In [1]: import numpy as np

In [2]: import numpy.linalg as la

In [3]: np.set_printoptions(precision=1, suppress=True, linewidth=160, floatmode="fixed")

In [4]: other = np.array([[5, 1], [5, 9]])

In [5]: data = np.tile(other, (2, 2))

In [6]: data
Out[6]: 
array([[5, 1, 5, 1],
       [5, 9, 5, 9],
       [5, 1, 5, 1],
       [5, 9, 5, 9]])

In [7]: rank = la.matrix_rank(data)

In [8]: rank
Out[8]: np.int64(2)

In [9]: null = la.svd(data)[2][rank:].T

In [10]: [int(la.matrix_rank(data[:, :j + 1])) for j in range(4)]
Out[10]: [1, 2, 2, 2]

In [11]: np.allclose(data @ null, 0)
Out[11]: True

In [12]: np.round(data @ null, 1) + 0
Out[12]: 
array([[0.0, 0.0],
       [0.0, 0.0],
       [0.0, 0.0],
       [0.0, 0.0]])

In [13]: [int(la.matrix_rank(np.delete(data, i, axis=0))) for i in range(4)]
Out[13]: [2, 2, 2, 2]

In [14]: [int(la.matrix_rank(data[:i])) for i in range(1, len(data) + 1)]
Out[14]: [1, 2, 2, 2]

In [15]: la.matrix_rank(data.T @ data), la.matrix_rank(data @ data.T)
Out[15]: (np.int64(2), np.int64(2))

In [16]: null.shape
Out[16]: (4, 2)

In [17]: la.cond(data) > 100
Out[17]: np.True_

In [18]: np.argsort(-la.norm(data, axis=0).round(6), kind="stable")[:3]
Out[18]: array([1, 3, 0])

In [19]: np.round(la.norm(data, 2) / la.norm(data), 1)
Out[19]: np.float64(0.9)

In [20]: [round(float(x), 1) for x in la.svd(data, compute_uv=False)[:3]]
Out[20]: [21.8, 7.3, 0.0]

In [21]: other = np.array([[1, -2, -3],
    ...:     [3, -2, 0],
    ...:     [-3, -2, 2],
    ...:     [2, -3, 0],
    ...:     [2, 0, 3],
    ...:     [-1, 3, 1]])

In [22]: basis = np.array([[1, 2, 0, 1, 3, 0], [2, 2, 0, 1, 1, 3], [1, 2, 1, 1, 2, 3]])

In [23]: E = other @ basis

In [24]: E
Out[24]: 
array([[ -6,  -8,  -3,  -4,  -5, -15],
       [ -1,   2,   0,   1,   7,  -6],
       [ -5,  -6,   2,  -3,  -7,   0],
       [ -4,  -2,   0,  -1,   3,  -9],
       [  5,  10,   3,   5,  12,   9],
       [  6,   6,   1,   3,   2,  12]])

In [25]: Uu, sv, VT = la.svd(E, full_matrices=False)

In [26]: (sv > 1e-8).sum()
Out[26]: np.int64(3)

In [27]: Uu.shape, sv.shape, VT.shape
Out[27]: ((6, 6), (6,), (6, 6))

In [28]: np.abs(Uu[:, 0]).round(6).argmax()
Out[28]: np.int64(0)

In [29]: other = E[0, 0] * E[1:] - np.outer(E[1:, 0], E[0])

In [30]: other
Out[30]: 
array([[  0, -20,  -3, -10, -47,  21],
       [  0,  -4, -27,  -2,  17, -75],
       [  0, -20, -12, -10, -38,  -6],
       [  0, -20,  -3, -10, -47,  21],
       [  0,  12,  12,   6,  18,  18]])

In [31]: la.matrix_rank(other), la.matrix_rank(E)
Out[31]: (np.int64(2), np.int64(3))
